$ ipython --no-banner

In [1]: import numpy as np

In [2]: import numpy.linalg as la

In [3]: np.set_printoptions(suppress=True, linewidth=160)

In [4]: K = np.loadtxt("case9.csv", delimiter=",")

In [5]: K
Out[5]: 
array([[ 2.9 , -0.32, -0.7 ],
       [ 2.5 ,  1.28, -1.06],
       [ 0.42,  2.42, -1.72],
       [ 0.92, -2.44,  1.49],
       [ 0.06,  2.21,  2.03],
       [ 1.12,  1.16,  2.53],
       [ 1.79, -2.13, -1.12],
       [-0.51, -2.92,  0.46],
       [ 1.08,  2.54, -1.18],
       [-1.97,  2.18, -0.61],
       [ 1.21, -1.76,  2.11],
       [ 2.5 , -1.51,  0.69],
       [ 1.  ,  1.57, -2.35],
       [-0.24,  2.29, -1.92],
       [ 1.46, -1.07,  2.4 ],
       [-0.31, -2.98,  0.05],
       [ 0.89,  2.2 , -1.83],
       [ 1.67,  1.23, -2.17],
       [ 1.21, -2.65, -0.72],
       [ 1.46,  2.24,  1.36],
       [-2.26,  1.39,  1.4 ],
       [ 1.84, -2.32,  0.48],
       [ 1.7 , -2.46,  0.22],
       [-2.69, -1.33,  0.07]])

In [6]: Uu, s, Vt = la.svd(K, full_matrices=False)

In [7]: s.round(2)
Out[7]: array([10.53,  7.97,  6.46])

In [8]: np.round(Uu.T @ K @ Vt.T, 2) + 0
Out[8]: 
array([[10.53,  0.  ,  0.  ],
       [ 0.  ,  7.97,  0.  ],
       [ 0.  ,  0.  ,  6.46]])

In [9]: np.round(np.abs(Vt[0]), 2)
Out[9]: array([0.18, 0.92, 0.34])

In [10]: t3 = np.stack([K, 2 * K, K[::-1]])

In [11]: np.round(np.einsum("bij,cij->bc", t3, t3), 2)
Out[11]: 
array([[ 216.05,  432.1 ,  -81.54],
       [ 432.1 ,  864.2 , -163.08],
       [ -81.54, -163.08,  216.05]])

In [12]: np.round(la.norm(t3, axis=(1, 2)), 2)
Out[12]: array([14.7, 29.4, 14.7])

In [13]: (t3 @ K.T).shape
Out[13]: (3, 24, 24)
